% python3 -q
>>> import numpy as np
>>> import numpy.linalg as la
>>> np.set_printoptions(suppress=True, linewidth=160)
>>> feats = np.array([[0, 0, 0, 0, 0, 0],
...     [0, -2, 0, 0, 0, 0],
...     [2, 1, -2, 0, 0, 0],
...     [1, 0, 3, -3, 0, 0],
...     [-3, -3, 1, 1, -1, 0],
...     [0, -1, -2, -3, 1, 1]])
>>> feats
array([[ 0,  0,  0,  0,  0,  0],
       [ 0, -2,  0,  0,  0,  0],
       [ 2,  1, -2,  0,  0,  0],
       [ 1,  0,  3, -3,  0,  0],
       [-3, -3,  1,  1, -1,  0],
       [ 0, -1, -2, -3,  1,  1]])
>>> np.argsort(-la.norm(feats, axis=0).round(6), kind="stable")[:3]
array([3, 2, 1])
>>> [round(float(x), 2) for x in la.svd(feats, compute_uv=False)[:3]]
[5.49, 4.61, 3.88]
>>> Uu, sig, Vh = la.svd(feats)
>>> vecs = Vh[:(sig > 1e-8).sum()]
>>> rng = np.random.default_rng(656)
>>> vec = feats[4] + 5 * feats[0] + rng.integers(2) * np.eye(6)[3]
>>> vec
array([-3., -3.,  1.,  1., -1.,  0.])
>>> round(la.norm(vec - vecs.T @ vecs @ vec), 2)
np.float64(0.0)
>>> np.allclose(vecs.T @ vecs @ vec, vec)
True
>>> m1 = np.load("out7.npy")
>>> m1
array([[-0.11,  0.52,  0.74,  0.98],
       [-0.9 , -0.98, -0.89,  0.96],
       [ 0.39,  0.49,  0.24, -0.69],
       [-0.49, -0.94, -0.94, -0.97],
       [-0.73, -0.93, -0.84,  0.37],
       [-0.13, -0.9 , -0.96, -1.  ],
       [ 0.8 ,  0.95,  0.86, -0.71],
       [ 0.52,  0.56,  0.18, -0.91],
       [-0.91, -0.96, -0.7 ,  1.  ],
       [ 0.74,  0.54, -0.35, -1.  ],
       [-0.99, -1.  , -0.99,  0.99],
       [-0.52, -0.88, -0.84, -0.65],
       [ 0.74,  0.94,  0.87, -0.23],
       [ 0.92,  0.99,  0.97, -0.54],
       [-0.76, -0.97, -0.95, -0.63],
       [ 0.53,  0.96,  0.96,  0.98],
       [ 0.38,  0.75,  0.72,  0.55],
       [-0.36, -0.82, -0.82, -0.85],
       [-0.97, -1.  , -0.99,  0.74],
       [ 0.03,  0.11,  0.12,  0.16],
       [-0.17, -0.8 , -0.88, -0.98],
       [ 0.26,  0.25,  0.03, -0.68],
       [ 0.91,  0.99,  0.95, -0.79],
       [ 0.85,  0.99,  0.98,  0.62],
       [-0.74, -0.98, -0.96, -0.84],
       [ 0.76,  0.97,  0.95,  0.63],
       [ 0.54,  0.28, -0.35, -0.99],
       [-0.29, -0.35, -0.15,  0.58],
       [ 0.53,  0.43, -0.09, -0.97]])
>>> u = np.array([1, 1])
>>> np.round(np.correlate(m1[10], m1[21], "full"), 2)
array([ 0.67,  0.65,  0.4 , -1.21, -0.48, -0.01,  0.26])
>>> np.round(np.cross(m1[10, :3], m1[21, :3]), 2)
array([ 0.22, -0.23,  0.01])
